$ python3 -q
>>> import numpy as np
>>> np.set_printoptions(suppress=True, linewidth=140)
>>> X = np.array([[1, -1, 0, 2, 1],
...     [-1, 1, -1, 0, 2],
...     [0, -1, 1, -1, 0],
...     [2, 0, -1, 1, -1],
...     [1, 2, 0, -1, 1]])
>>> X
array([[ 1, -1,  0,  2,  1],
       [-1,  1, -1,  0,  2],
       [ 0, -1,  1, -1,  0],
       [ 2,  0, -1,  1, -1],
       [ 1,  2,  0, -1,  1]])
>>> # symmetric, so the eigenvalues are real
>>> evals, V = np.linalg.eig(X)
>>> evals.round(3)
array([-2.541, -0.618,  1.618,  3.541,  3.   ])
>>> np.round(np.sort(np.linalg.eigvals(X.T)), 3)
array([-2.541, -0.618,  1.618,  3.   ,  3.541])
>>> np.round(np.prod(evals), 3)
np.float64(27.0)
>>> np.round(np.sort(np.linalg.eigvals(np.linalg.inv(X))), 3)
array([-1.618, -0.393,  0.282,  0.333,  0.618])
>>> np.round(np.sort(np.abs(np.linalg.eigvals(X))), 3)
array([0.618, 1.618, 2.541, 3.   , 3.541])
>>> np.linalg.matrix_power(X, 3)
array([[ 11, -10,  -4,  20,   2],
       [-10,  15,  -6,  -4,  20],
       [ -4,  -6,   7,  -6,  -4],
       [ 20,  -4,  -6,  15, -10],
       [  2,  20,  -4, -10,  11]])
>>> X @ X
array([[ 7,  0, -1,  3, -2],
       [ 0,  7, -2, -3,  3],
       [-1, -2,  3, -2, -1],
       [ 3, -3, -2,  7,  0],
       [-2,  3, -1,  0,  7]])
>>> round(float(np.abs(np.linalg.eigvals(X)).max()), 3)
3.541
>>> np.trace(X)
np.int64(5)
>>> np.round(np.linalg.det(X), 3)
np.float64(27.0)
>>> (X + X.T) / 2
array([[ 1., -1.,  0.,  2.,  1.],
       [-1.,  1., -1.,  0.,  2.],
       [ 0., -1.,  1., -1.,  0.],
       [ 2.,  0., -1.,  1., -1.],
       [ 1.,  2.,  0., -1.,  1.]])
